$ python -q
>>> import numpy as np
>>> import numpy.linalg as la
>>> np.set_printoptions(precision=3, suppress=True, linewidth=140, legacy="1.25")
>>> feats = np.load("dump.npy")
>>> feats
array([[ 0,  0,  0,  0,  0,  0],
       [ 0,  0,  0,  0,  0,  0],
       [ 0,  0,  0,  0,  0,  0],
       [ 9,  6, -6, 12,  8, -8],
       [-3,  9, 15, -4, 12, 20],
       [ 6,  0, 12,  8,  0, 16]])
>>> # looks like rank 3
>>> np.allclose(feats[:-1].T @ la.lstsq(feats[:-1].T, feats[-1])[0], feats[-1])
False
>>> la.cond(feats) > 100
True
>>> la.matrix_rank(feats, rtol=0.1)
3
>>> [round(float(x), 3) for x in la.svd(feats, compute_uv=False)[:3]]
[34.832, 20.036, 13.613]
>>> data = np.load("run18.npy")
>>> print(data)
[[ 15.32  -38.452 -16.982  24.916  -7.934]
 [ 15.3   -38.405 -16.951  24.884  -7.932]
 [  9.581 -24.991  -8.554  15.534  -6.98 ]
 [  6.388 -17.066  -4.112  10.073  -5.961]
 [  3.089  -8.252  -0.09    4.163  -4.073]
 [  1.589  -3.879   1.074   1.444  -2.518]
 [  1.13   -2.507   1.151   0.691  -1.841]
 [  0.745  -1.41    0.991   0.183  -1.174]
 [  0.163  -0.192   0.251  -0.062  -0.189]
 [ -0.683   0.391  -0.774   0.471   0.303]
 [ -1.982   0.765  -1.152   1.243  -0.091]]
>>> # looks like rank 3
>>> [round(float(x), 3) for x in la.svd(data, compute_uv=False)[:3]]
[83.846, 7.619, 2.568]
>>> print(np.argsort(-la.norm(data, axis=0).round(6), kind="stable")[:3])
[1 3 2]
>>> la.cond(data) > 100
True
>>> cent = data[[4, 2]].astype(float)
>>> for _ in range(5):
...     z = la.norm(data[:, None] - cent, axis=-1).argmin(axis=1)
...     cent = np.array([data[z == j].mean(axis=0) for j in range(2)])
... 
>>> z
array([1, 1, 1, 1, 0, 0, 0, 0, 0, 0, 0])
>>> cent[1] - cent[0]
array([ 11.069, -27.573, -11.857,  17.69 ,  -5.833])
>>> np.bincount(z)
array([7, 4])
